% ipython --no-banner

In [1]: import numpy as np

In [2]: np.set_printoptions(precision=3, suppress=True, linewidth=100, sign=" ")

In [3]: M = np.minimum.outer(np.arange(1, 5), np.arange(1, 5)) * -1

In [4]: M
Out[4]: 
array([[-1, -1, -1, -1],
       [-1, -2, -2, -2],
       [-1, -2, -3, -3],
       [-1, -2, -3, -4]])

In [5]: evals, vecs = np.linalg.eig(M)

In [6]: np.sort(np.linalg.eigvals(np.linalg.inv(M)))
Out[6]: array([-3.532, -2.347, -1.   , -0.121])

In [7]: np.sort(np.linalg.eigvals(M.T))
Out[7]: array([-8.291, -1.   , -0.426, -0.283])

In [8]: np.round(M @ vecs[:, 0] - evals[0] * vecs[:, 0], 3) + 0
Out[8]: array([ 0.,  0.,  0.,  0.])

In [9]: evals
Out[9]: array([-8.291, -1.   , -0.426, -0.283])

In [10]: U, sigma = np.linalg.svd(M)
Traceback (most recent call last):
  Cell In[10], line 1
    U, sigma = np.linalg.svd(M)
ValueError: too many values to unpack (expected 2)


In [11]: U, sigma, VT = np.linalg.svd(M, full_matrices=False)

In [12]: np.round(U.T @ U, 3) + 0
Out[12]: 
array([[ 1.,  0.,  0.,  0.],
       [ 0.,  1.,  0.,  0.],
       [ 0.,  0.,  1.,  0.],
       [ 0.,  0.,  0.,  1.]])

In [13]: U.shape, sigma.shape, VT.shape
Out[13]: ((4, 4), (4,), (4, 4))

In [14]: np.allclose(U * sigma @ VT, M)
Out[14]: True

In [15]: (sigma > 1e-8).sum()
Out[15]: np.int64(4)

In [16]: np.abs(U[:, 0]).round(6).argmax()
Out[16]: np.int64(3)

In [17]: round(float(np.linalg.eigvalsh(M).min()), 3)
Out[17]: -8.291

In [18]: print(np.all(np.linalg.eigvalsh(M) > 0))
False

In [19]: u, v = M[2], M[3]

In [20]: u @ v
Out[20]: np.int64(26)

In [21]: u @ u
Out[21]: np.int64(23)

In [22]: p = (u @ v) / (u @ u) * u

In [23]: np.outer(u, v)
Out[23]: 
array([[  1,   2,   3,   4],
       [  2,   4,   6,   8],
       [  3,   6,   9,  12],
       [  3,   6,   9,  12]])

In [24]: p
Out[24]: array([-1.13 , -2.261, -3.391, -3.391])

In [25]: E = np.load("m.npy")

In [26]: E
Out[26]: 
array([[ 0,  1,  0,  0],
       [ 3,  0,  0,  0],
       [ 0,  0,  0,  1],
       [ 0,  0,  3,  0]])

In [27]: np.round(np.linalg.det(2 * E), 3), round(float(np.linalg.det(E)), 3)
Out[27]: (np.float64(144.0), 9.0)

In [28]: round(np.linalg.eigvals(E).sum().real, 3)
Out[28]: np.float64(-0.0)

In [29]: np.kron(np.eye(2, dtype=int), E)
Out[29]: 
array([[ 0,  1,  0,  0,  0,  0,  0,  0],
       [ 3,  0,  0,  0,  0,  0,  0,  0],
       [ 0,  0,  0,  1,  0,  0,  0,  0],
       [ 0,  0,  3,  0,  0,  0,  0,  0],
       [ 0,  0,  0,  0,  0,  1,  0,  0],
       [ 0,  0,  0,  0,  3,  0,  0,  0],
       [ 0,  0,  0,  0,  0,  0,  0,  1],
       [ 0,  0,  0,  0,  0,  0,  3,  0]])

In [30]: B = np.linalg.inv(E)

In [31]: np.allclose(B, E.T)
Out[31]: False

In [32]: print((np.abs(B) > 1e-9).astype(int))
[[ 0  1  0  0]
 [ 1  0  0  0]
 [ 0  0  0  1]
 [ 0  0  1  0]]

In [33]: data = np.loadtxt("sample12.csv", delimiter=",")

In [34]: print(data)
[[-1.746 -3.49   0.712]
 [ 0.963  1.597 -0.419]
 [ 2.397 -3.017  0.48 ]
 [-2.337  2.978 -0.506]
 [ 1.85   3.367 -0.698]
 [-0.075 -0.163  0.022]
 [-0.902 -1.808  0.219]
 [-5.096 -2.12   0.472]
 [-5.925 -3.8    0.794]
 [ 0.397 -3.285  0.53 ]
 [-1.855 -3.306  0.543]
 [-0.925 -1.643  0.281]
 [-4.11  -0.316  0.052]
 [ 5.077  2.142 -0.532]
 [ 2.362 -3.021  0.222]
 [ 0.092  0.084 -0.119]
 [ 3.493 -1.518  0.067]
 [ 5.144  2.14  -0.544]
 [-2.996 -1.815  0.243]
 [-2.455  3.079 -0.472]
 [-2.062 -0.194  0.031]
 [ 0.97   1.639 -0.201]
 [ 0.142 -0.27  -0.013]
 [ 4.217  0.303 -0.129]
 [-3.017 -1.997  0.386]
 [-3.896 -3.684  0.933]
 [-5.932 -3.862  0.646]]

In [35]: D = np.linalg.norm(data[:, None] - data[None], axis=-1)

In [36]: np.linalg.matrix_rank(D ** 2)
Out[36]: np.int64(5)

In [37]: np.flatnonzero(D[20] < D.mean() / 2)
Out[37]: array([  5,   6,  11,  12,  15,  18,  20,  22,  24])
